% python3 -q
>>> import numpy as np
>>> from numpy import linalg as LA
>>> np.set_printoptions(precision=2, suppress=True, linewidth=200)
>>> J = np.load("x.npy")
>>> J
array([[ 0.62,  0.22, -0.18, -0.16, -0.2 , -0.11, -0.27],
       [ 0.22,  0.87,  0.11,  0.1 ,  0.12,  0.06,  0.16],
       [-0.18,  0.11,  0.91, -0.08, -0.1 , -0.05, -0.13],
       [-0.16,  0.1 , -0.08,  0.93, -0.09, -0.04, -0.11],
       [-0.2 ,  0.12, -0.1 , -0.09,  0.89, -0.06, -0.14],
       [-0.11,  0.06, -0.05, -0.04, -0.06,  0.97, -0.07],
       [-0.27,  0.16, -0.13, -0.11, -0.14, -0.07,  0.81]])
>>> vals, evecs = LA.eigh(J)
>>> np.unique(vals.round(6) + 0, return_counts=True)[1]
array([1, 6])
>>> np.round(evecs.T @ J @ evecs, 2) + 0
array([[0., 0., 0., 0., 0., 0., 0.],
       [0., 1., 0., 0., 0., 0., 0.],
       [0., 0., 1., 0., 0., 0., 0.],
       [0., 0., 0., 1., 0., 0., 0.],
       [0., 0., 0., 0., 1., 0., 0.],
       [0., 0., 0., 0., 0., 1., 0.],
       [0., 0., 0., 0., 0., 0., 1.]])
>>> vals, evecs = LA.eigh(J)
>>> x = np.array([2, -1, 0, 0, 2, -1, -1])
>>> LA.eigvalsh(J[1:, 1:])
array([0.38, 1.  , 1.  , 1.  , 1.  , 1.  ])
>>> round(x @ J @ x, 2)
np.float64(8.29)
>>> round(float(x @ J @ x / (x @ x)), 2), round(float(vals[0]), 2), round(vals[-1], 2)
(0.75, -0.0, np.float64(1.0))
>>> f = np.array([0, 2])
>>> np.round(np.cross(J[0, :3], J[3, :3]), 2) + 0
array([0.  , 0.08, 0.1 ])
>>> np.convolve(J[0], f)
array([ 0.  ,  1.23,  0.45, -0.37, -0.33, -0.41, -0.21, -0.54])
>>> x = np.array([-2, -3, -3, -1, -2, 5, -5])
>>> LA.eigvalsh(2 * J - np.eye(7))
array([-1.,  1.,  1.,  1.,  1.,  1.,  1.])
>>> np.round((x - J @ x) @ (J @ x), 2)
np.float64(0.0)
>>> np.eye(7) - J
array([[ 0.38, -0.22,  0.18,  0.16,  0.2 ,  0.11,  0.27],
       [-0.22,  0.13, -0.11, -0.1 , -0.12, -0.06, -0.16],
       [ 0.18, -0.11,  0.09,  0.08,  0.1 ,  0.05,  0.13],
       [ 0.16, -0.1 ,  0.08,  0.07,  0.09,  0.04,  0.11],
       [ 0.2 , -0.12,  0.1 ,  0.09,  0.11,  0.06,  0.14],
       [ 0.11, -0.06,  0.05,  0.04,  0.06,  0.03,  0.07],
       [ 0.27, -0.16,  0.13,  0.11,  0.14,  0.07,  0.19]])
>>> np.round(np.trace(J), 2)
np.float64(6.0)
>>> A = np.array([[0, -2, 0, 1, 2],
...     [2, 0, -5, 0, 2],
...     [0, 5, 0, -4, -2],
...     [-1, 0, 4, 0, 1],
...     [-2, -2, 2, -1, 0]])
>>> left, s, VT = LA.svd(A)
>>> s.round(2) + 0
array([7.35, 7.35, 2.22, 2.22, 0.  ])
>>> out = left[:, :4] @ np.diag(s[:4]) @ VT[:4]
>>> LA.matrix_rank(out)
np.int64(4)
>>> LA.matrix_rank(A, rtol=0.05)
np.int64(4)
>>> np.round(np.abs(A - out).max(), 2)
np.float64(0.0)
>>> np.round(LA.det(A.T), 2)
np.float64(-0.0)
>>> np.round(LA.det(A[::-1]), 2)
np.float64(-0.0)
>>> np.round(LA.eigvals(A), 2) + 0
array([0.+7.35j, 0.-7.35j, 0.+0.j  , 0.+2.22j, 0.-2.22j])
>>> rng = np.random.default_rng(888)
>>> lab = rng.permutation(5)
>>> lab
array([4, 2, 3, 1, 0])
>>> out = A[lab][:, lab]
>>> out
array([[ 0,  2, -1, -2, -2],
       [-2,  0, -4,  5,  0],
       [ 1,  4,  0,  0, -1],
       [ 2, -5,  0,  0,  2],
       [ 2,  0,  1, -2,  0]])
>>> np.round(np.sort(np.abs(LA.eigvals(out))), 2) + 0
array([0.  , 2.22, 2.22, 7.35, 7.35])
>>> M = np.load("case18.npy")
>>> M
array([[-1,  1,  3,  2,  3],
       [-3, -1,  3,  2, -1],
       [-2,  0,  1,  2, -2],
       [-1, -2, -3, -3,  0],
       [-1, -1, -2,  3,  0]])
>>> np.round(LA.eigvals(M).sum().real, 2)
np.float64(-4.0)
>>> round(float(LA.det(2 * M)), 2), round(float(LA.det(M)), 2)
(7744.0, 242.0)
>>> np.kron(np.eye(2, dtype=int), M)
array([[-1,  1,  3,  2,  3,  0,  0,  0,  0,  0],
       [-3, -1,  3,  2, -1,  0,  0,  0,  0,  0],
       [-2,  0,  1,  2, -2,  0,  0,  0,  0,  0],
       [-1, -2, -3, -3,  0,  0,  0,  0,  0,  0],
       [-1, -1, -2,  3,  0,  0,  0,  0,  0,  0],
       [ 0,  0,  0,  0,  0, -1,  1,  3,  2,  3],
       [ 0,  0,  0,  0,  0, -3, -1,  3,  2, -1],
       [ 0,  0,  0,  0,  0, -2,  0,  1,  2, -2],
       [ 0,  0,  0,  0,  0, -1, -2, -3, -3,  0],
       [ 0,  0,  0,  0,  0, -1, -1, -2,  3,  0]])
>>> round(LA.det(M.T), 2)
np.float64(242.0)
>>> np.einsum("ii->", M)
np.int64(-4)
>>> (M - M.T) / 2
array([[ 0. ,  2. ,  2.5,  1.5,  2. ],
       [-2. ,  0. ,  1.5,  2. ,  0. ],
       [-2.5, -1.5,  0. ,  2.5,  0. ],
       [-1.5, -2. , -2.5,  0. , -1.5],
       [-2. ,  0. ,  0. ,  1.5,  0. ]])
>>> LA.determinant(M)
Traceback (most recent call last):
  File "<python-input-45>", line 1, in <module>
    LA.determinant(M)
    ^^^^^^^^^^^^^^
AttributeError: module 'numpy.linalg' has no attribute 'determinant'
>>> np.sort(np.abs(LA.eigvals(M)))
array([0.79, 3.18, 3.28, 5.41, 5.41])
>>> x = np.array([1, 1, 1, 1, -2])
>>> rhs = M @ x
>>> rhs
array([-1,  3,  5, -9, -1])
>>> LA.solve(M, M[:, 4])
array([-0., -0., -0.,  0.,  1.])
>>> LA.solve(M, rhs)
array([ 1.,  1.,  1.,  1., -2.])
>>> LA.solve(M.T, M[1])
array([ 0.,  1.,  0., -0., -0.])
>>> LA.solve(M, 3 * rhs)
array([ 3.,  3.,  3.,  3., -6.])
>>> f = np.array([1, 0, 2, 1]) + 0.5
>>> feats = np.outer(f, f) / (f @ f)
>>> feats
array([[0.2 , 0.07, 0.34, 0.2 ],
       [0.07, 0.02, 0.11, 0.07],
       [0.34, 0.11, 0.57, 0.34],
       [0.2 , 0.07, 0.34, 0.2 ]])
>>> rk = LA.matrix_rank(feats)
>>> rk
np.int64(1)
>>> N = LA.svd(feats)[2][rk:].T
>>> LA.matrix_rank(feats.T @ feats), LA.matrix_rank(feats @ feats.T)
(np.int64(1), np.int64(1))
>>> [int(LA.matrix_rank(np.delete(feats, i, axis=0))) for i in range(4)]
[1, 1, 1, 1]
>>> [int(LA.matrix_rank(feats[:, :j + 1])) for j in range(4)]
[1, 1, 1, 1]
>>> vals, evecs = LA.eigh(feats)
>>> np.round(LA.svd(feats, compute_uv=False), 2) + 0
array([1., 0., 0., 0.])
>>> vals.round(2) + 0
array([0., 0., 0., 1.])
>>> evecs @ np.diag(vals) @ evecs.T
array([[0.2 , 0.07, 0.34, 0.2 ],
       [0.07, 0.02, 0.11, 0.07],
       [0.34, 0.11, 0.57, 0.34],
       [0.2 , 0.07, 0.34, 0.2 ]])
>>> np.abs(evecs[:, -1]).round(6).argmax()
np.int64(2)
>>> np.round(evecs.T @ feats @ evecs, 2) + 0
array([[0., 0., 0., 0.],
       [0., 0., 0., 0.],
       [0., 0., 0., 0.],
       [0., 0., 0., 1.]])
>>> LA.eigvalsh(feats + -3 * np.eye(4))
array([-3., -3., -3., -2.])
>>> np.unique(vals.round(6) + 0, return_counts=True)[1]
array([3, 1])
>>> f = np.array([2, 1, 1])
>>> np.correlate(feats[1], feats[3], "full")
array([0.01, 0.03, 0.04, 0.07, 0.04, 0.03, 0.01])
>>> np.convolve(feats[1], f)
array([0.14, 0.11, 0.32, 0.27, 0.18, 0.07])
>>> ang = np.radians(36)
>>> Rm = np.eye(4)
>>> Rm[2, 2] = Rm[0, 0] = np.cos(ang)
>>> Rm[2, 0], Rm[0, 2] = -np.sin(ang), np.sin(ang)
>>> Rm
array([[ 0.81,  0.  ,  0.59,  0.  ],
       [ 0.  ,  1.  ,  0.  ,  0.  ],
       [-0.59,  0.  ,  0.81,  0.  ],
       [ 0.  ,  0.  ,  0.  ,  1.  ]])
>>> out = feats @ Rm.T
>>> np.round(LA.svd(feats, compute_uv=False), 2) + 0, np.round(LA.svd(out, compute_uv=False), 2) + 0
(array([1., 0., 0., 0.]), array([1., 0., 0., 0.]))
>>> ang = rng.uniform(0, 2 * np.pi, 33)
>>> O, _ = LA.qr(np.array([[-0.5, 0.2], [1.4, -0.4], [-0.9, -1.5]]))
>>> m1 = 3 * np.c_[np.cos(ang), np.sin(ang)] @ O.T
>>> m1
array([[-0.24,  0.37,  2.97],
       [ 0.8 , -2.28,  1.78],
       [-0.94,  2.35,  1.62],
       [ 0.97, -2.44, -1.45],
       [ 1.06, -2.76, -0.48],
       [ 1.03, -2.65, -0.97],
       [ 0.3 , -1.04,  2.8 ],
       [-0.86,  2.41, -1.56],
       [-0.17,  0.69, -2.92],
       [ 0.93, -2.58,  1.22],
       [ 0.56, -1.69,  2.41],
       [-1.05,  2.8 , -0.22],
       [-0.56,  1.26,  2.66],
       [ 1.  , -2.53, -1.26],
       [ 0.97, -2.66,  1.  ],
       [ 0.74, -2.14,  1.97],
       [ 0.87, -2.43,  1.52],
       [-0.76,  1.83,  2.25],
       [-0.37,  0.72,  2.89],
       [-0.91,  2.53, -1.34],
       [ 0.83, -2.01, -2.07],
       [-0.41,  1.31, -2.67],
       [-0.64,  1.89, -2.24],
       [ 0.98, -2.67,  0.97],
       [ 1.06, -2.74, -0.6 ],
       [ 0.27, -0.46, -2.95],
       [-0.45,  1.41, -2.61],
       [ 0.89, -2.47,  1.44],
       [ 0.97, -2.66,  0.99],
       [-0.94,  2.34,  1.63],
       [-1.  ,  2.53,  1.27],
       [-0.89,  2.19,  1.85],
       [-0.68,  1.97, -2.16]])
>>> D = LA.norm(m1[:, None] - m1[None], axis=-1)
>>> (D + 1e9 * np.eye(33)).round(6).argmin(axis=1)
array([18, 15, 29, 13, 24, 13, 10, 19, 21, 14, 15, 19, 18,  3, 28,  1, 27, 31,  0,  7,  3, 26, 32, 28,  4,  8, 21, 16, 14,  2,  2, 29, 22])
>>> np.flatnonzero(D[19] < D.mean() / 2)
array([ 7, 11, 19, 22, 26, 32])
>>> LA.norm(m1, axis=1)
array([3., 3., 3., 3., 3., 3., 3., 3., 3., 3., 3., 3., 3., 3., 3., 3., 3., 3., 3., 3., 3., 3., 3., 3., 3., 3., 3., 3., 3., 3., 3., 3., 3.])
